$ python3 -q
>>> import numpy as np
>>> np.set_printoptions(suppress=True, linewidth=100)
>>> E = np.loadtxt("out14.csv", delimiter=",")
>>> E
array([[ 2., -3., -3.,  0.,  3.,  0.,  0.],
       [ 3.,  1.,  1.,  0., -2.,  0.,  0.],
       [ 0.,  1.,  2.,  0.,  1.,  0.,  0.],
       [ 0.,  0.,  0., -1.,  0.,  0.,  3.],
       [-1.,  3., -2.,  0., -3.,  0.,  0.],
       [ 0.,  0.,  0.,  0.,  0., -2.,  0.],
       [ 0.,  0.,  0.,  3.,  0.,  0., -1.]])
>>> # 3 groups of indices that never mix
>>> out = np.array([[-3, 8, 4],
...     [6, -8, 1],
...     [8, 7, 9],
...     [-1, 8, -5],
...     [-5, 4, -4],
...     [-1, 6, 4],
...     [9, 6, 9]])
>>> E @ out
array([[-63.,  31., -34.],
       [ 15.,  15.,  30.],
       [ 17.,  10.,  15.],
       [ 28.,  10.,  32.],
       [ 20., -58.,  -7.],
       [  2., -12.,  -8.],
       [-12.,  18., -24.]])
>>> np.einsum("ik,kj->ji", E, out)
array([[-63.,  15.,  17.,  28.,  20.,   2., -12.],
       [ 31.,  15.,  10.,  10., -58., -12.,  18.],
       [-34.,  30.,  15.,  32.,  -7.,  -8., -24.]])
>>> np.einsum("ik,kj->ij", E, out)
array([[-63.,  31., -34.],
       [ 15.,  15.,  30.],
       [ 17.,  10.,  15.],
       [ 28.,  10.,  32.],
       [ 20., -58.,  -7.],
       [  2., -12.,  -8.],
       [-12.,  18., -24.]])
>>> np.linalg.matrix_rank(np.vstack([E, out.T]))
np.int64(7)
>>> W0 = np.load("mat.npy")
>>> W0
array([[ -9. ,  15.6,   1.3,   6. ,   1.6,  -7.9,  -5.4, -14.1],
       [  3.7,  -9.5,   4.1,   5.1,   3. ,   6.7,   2.5,   1.5],
       [  4.2,   1.4,  -2. ,  -4.5,  -7.2,  -7.1, -10.8, -10.7],
       [  0.7,  -5. ,   4.8,  -2.8,   0.3,   9.6,  -6.1, -10.6],
       [ -1. ,   3.2,   1.5,   0.8,  10.1,   1.7,  -4.9, -14.5],
       [  1.3,  22.8,  -8. ,   0.2,   5.1,   7.3,  -9.9,  14.7],
       [ -1.5,   6.8,  -0.4,   4.6,   4.4,  -2.8,   5. ,   7.3],
       [  5.3, -14.8,  -7.9,  -6. ,   2.1,   1.2,  -4.6,  -4.5],
       [ 14.3,  -8.7,  -9.3,  -2.6,  -6.9,   8.5,   8.7,   0.3],
       [-11.2,   9.6,   0.1,   6.9,  -4.4,  -2.2,  -4.3,   2.1],
       [  6.5,  13.9,   7.2,   2.5,   2. ,  -0.7,  -2.8,  13.3]])
>>> out = np.array([[0, 1, 3],
...     [1, 0, 1],
...     [1, 3, 3],
...     [0, 1, 1],
...     [1, 0, 2],
...     [2, 1, 2],
...     [0, 0, 2],
...     [3, 3, 2]])
>>> np.linalg.matrix_rank(np.vstack([W0, out.T]))
np.int64(8)
>>> np.round(np.einsum("ij,ij->i", W0, W0), 1)
array([655. , 209.2, 377.2, 298.2, 353.3, 979. , 175.3, 392.8, 569.1, 312.3, 482.8])
>>> np.round(np.einsum("ij->j", W0), 1)
array([ 13.3,  35.3,  -8.6,  10.2,  10.1,  14.3, -32.6, -15.2])
>>> out = np.c_[W0[:, :4] @ np.array([[2, -5, -5, -5], [3, 0, 2, 4], [-1, 4, 5, -3], [-5, -2, -5, -4]]), np.array([4, -5, 4, -1, 1, -1, 0, -1, 0, -2, -1])]
>>> out.round(1)
array([[  -2.5,   38.2,   52.7,   79.5,    4. ],
       [ -50.7,  -12.3,  -42.5,  -89.2,   -5. ],
       [  37.1,  -20. ,   -5.7,    8.6,    4. ],
       [  -4.4,   21.3,   24.5,  -26.7,   -1. ],
       [   2.1,    9.4,   14.9,   10.1,    1. ],
       [  78. ,  -38.9,   -1.9,  107.9,   -1. ],
       [  -5.2,   -3.3,   -3.9,   17.5,    0. ],
       [   4.1,  -46.1,  -65.6,  -38. ,   -1. ],
       [  24.8, -103.5, -122.4,  -68. ,    0. ],
       [ -28.2,   42.6,   41.2,   66.5,   -2. ],
       [  35. ,   -8.7,   18.8,   -8.5,   -1. ]])
>>> np.linalg.matrix_rank(np.c_[W0, out])
np.int64(9)
>>> np.round(np.linalg.norm(np.linalg.qr(W0)[0].T @ out, axis=0) ** 2 / ((out ** 2).sum(axis=0) + 1e-12), 1)
array([1., 1., 1., 1., 1.])
>>> np.round(np.linalg.lstsq(W0, out[:, 0])[0], 1) + 0
array([ 2.,  3., -1., -5.,  0.,  0.,  0.,  0.])
>>> np.linalg.matrix_rank(out)
np.int64(5)
>>> np.round(np.linalg.norm(out - W0 @ np.linalg.lstsq(W0, out)[0], axis=0), 1) + 0
array([0. , 0. , 0. , 0. , 0.8])
